In [1]: import numpy as np

In [2]: np.set_printoptions(precision=2, suppress=True, linewidth=120, sign=" ")

In [3]: feats = np.array([[-1, -1, -1], [-1, -2, -2], [-1, -2, -3]])

In [4]: # symmetric, so the eigenvalues are real

In [5]: print(np.round(np.linalg.det(feats[::-1]), 2))
1.0

In [6]: print(np.linalg.eigvals(feats))
[-5.05 -0.64 -0.31]

In [7]: print(round(float(np.linalg.eigvals(feats).sum().real), 2))
-6.0

In [8]: print(np.poly(feats))
[ 1.  6.  5.  1.]

In [9]: print(np.round(np.linalg.det(feats.T), 2))
-1.0

In [10]: print(np.einsum("ij,ji->", feats, feats))
26

In [11]: Y = np.array([[2, 1, -3], [-2, -2, -8]])

In [12]: W2 = np.kron(Y, feats)

In [13]: print(np.linalg.matrix_rank(W2))
6

In [14]: print(W2)
[[-2 -2 -2 -1 -1 -1  3  3  3]
 [-2 -4 -4 -1 -2 -2  3  6  6]
 [-2 -4 -6 -1 -2 -3  3  6  9]
 [ 2  2  2  2  2  2  8  8  8]
 [ 2  4  4  2  4  4  8 16 16]
 [ 2  4  6  2  4  6  8 16 24]]

In [15]: W = np.array([[3, 3, 2, 2], [5, 0, 4, 5], [3, 5, 2, 5]])

In [16]: beta = np.array([1, -2, 2, 1])

In [17]: H = np.maximum(feats @ W + beta, 0)

In [18]: print(H)
[[ 0  0  0  0]
 [ 0  0  0  0]
 [ 0  0  0  0]]

In [19]: print(np.linalg.matrix_rank(H))
0

In [20]: print((H > 0).astype(int))
[[ 0  0  0  0]
 [ 0  0  0  0]
 [ 0  0  0  0]]

In [21]: W2 = np.array([[3, 5], [4, 2], [3, 3], [4, 2]])

In [22]: print((H @ W2).round(6).argmax(axis=1))
[ 0  0  0]

In [23]: print(H @ W2)
[[ 0  0]
 [ 0  0]
 [ 0  0]]

In [24]: M = np.load("test9.npy")

In [25]: print(M)
[[ 1. -1.  0.]
 [-1.  2.  0.]
 [ 0.  0.  2.]]

In [26]: vec = np.array([4, -1, 3])

In [27]: rhs = M @ vec

In [28]: print(rhs)
[ 5. -6.  6.]

In [29]: print(np.linalg.solve(M, rhs))
[ 4. -1.  3.]

In [30]: print(np.linalg.solve(M.T, M[0]))
[ 1.  0.  0.]

In [31]: r0 = np.array([3, -2, 3])

In [32]: Y = M + np.outer(r0, np.eye(3)[2])

In [33]: print(round(np.linalg.det(Y) / np.linalg.det(M), 2), round(1 + np.linalg.solve(M, r0)[2], 2))
2.5 2.5

In [34]: F = np.load("w.npy")

In [35]: print(F)
[[-0.08  1.11 -0.27]
 [-0.01  0.9  -0.23]
 [ 0.31  0.94  0.  ]
 [ 0.01  1.05  0.14]
 [ 0.19  1.    0.05]
 [-0.05  1.09 -0.14]
 [ 0.11  0.98 -0.2 ]
 [ 2.03  3.14  3.01]
 [ 1.87  3.07  3.01]
 [ 1.82  2.83  2.88]
 [ 1.81  3.09  2.87]
 [ 2.38  3.    2.9 ]
 [ 1.97  2.97  2.87]
 [ 2.    2.95  3.17]
 [ 0.97  1.96  2.08]
 [ 1.05  2.1   2.05]
 [ 1.02  1.97  2.07]
 [ 0.98  2.18  2.21]
 [ 0.93  2.05  1.93]
 [ 1.13  2.09  2.07]
 [ 0.96  2.02  2.13]]

In [36]: Xs = F - F.mean(axis=0)

In [37]: left, sig, Vh = np.linalg.svd(Xs, full_matrices=False)

In [38]: print((np.sign(left[:, 0]) == np.sign(left[0, 0])).astype(int))
[ 1  1  1  1  1  1  1  0  0  0  0  0  0  0  0  0  0  0  0  0  0]

In [39]: print(np.searchsorted(np.cumsum(sig ** 2) / (sig ** 2).sum(), 0.9) + 1)
1

In [40]: print(Vh[0] * np.sign(Vh[0, np.abs(Vh[0]).argmax()]))
[ 0.46  0.48  0.75]

In [41]: print(np.round(Xs.mean(axis=0), 2) + 0)
[ 0.  0.  0.]
